% ipython --no-banner

In [1]: import numpy as np

In [2]: np.set_printoptions(precision=2, suppress=True, linewidth=200)

In [3]: rd = lambda a: np.round(a, 2) + 0

In [4]: m1 = np.load("sample7.npy")

In [5]: m1
Out[5]: 
array([[ 2.7, -0.5, -0.2,  0.4,  0. ,  2.2,  0.9, -0.2,  0.8,  0.1,  2.2],
       [ 0. , -0.3, -0.7, -0.3,  1.3,  0. ,  1.3,  0.1, -1.1,  0.3,  0.6],
       [-0.7,  0.2,  0. , -2.1, -0.1, -0.3, -0.8, -0.4,  0.4, -0.4, -1.1],
       [-0.3,  0. , -0.6,  0.3,  1.1,  0.8,  0.3, -0.1,  0.5, -0.9, -1.5],
       [ 1.6, -1.7,  0.2, -2.1,  1. , -0.1,  1.5,  0.2, -0.2, -0.5, -0.5],
       [-0.3, -0.4,  0.9, -0.7,  1.6,  0.7,  1.8, -1.7,  0. , -0.3,  1.1],
       [-0.9, -0.6, -0.8,  0.6,  1.1, -0.5, -0.4,  0.8,  0.8, -0.7, -0.3],
       [ 0.9,  0.8,  0.1, -0.6, -1.4,  0.6,  0.6,  1.1,  0.1,  0.1, -0.4],
       [ 0.2,  1.2,  0.2, -0.6,  1.3, -0.1, -1.8,  1. , -1.6,  0.9,  0.7],
       [ 1.9,  1.6, -0.6, -1.1, -2. , -0.1, -2.1,  1.7, -0.1, -2. ,  1. ],
       [ 0.5,  0.2, -2.2,  1.2,  0.9, -0.1, -0.4,  0. ,  0.2, -0.4,  1.1],
       [-1.6, -0.1,  0.9,  1.3, -0.2, -0.1, -1.1,  0.1,  0.6,  0.6, -0.3]])

In [6]: B = m1 / np.linalg.norm(m1, axis=1, keepdims=True)

In [7]: C2 = B @ B.T

In [8]: rd(np.degrees(np.arccos(np.clip(C2[3, 6], -1, 1))))
Out[8]: np.float64(58.16)

In [9]: (C2 - 2 * np.eye(12)).round(6).argmax(axis=1)
Out[9]: array([5, 5, 4, 6, 1, 1, 3, 9, 9, 7, 6, 6])

In [10]: rd(np.linalg.norm(B, axis=1))
Out[10]: array([1., 1., 1., 1., 1., 1., 1., 1., 1., 1., 1., 1.])

In [11]: rd(C2[3])
Out[11]: array([-0.14,  0.07,  0.19,  1.  ,  0.15,  0.12,  0.53, -0.16, -0.28, -0.29,  0.16, -0.02])

In [12]: np.argwhere(np.triu(np.abs(C2) > 0.95, 1))
Out[12]: array([], shape=(0, 2), dtype=int64)
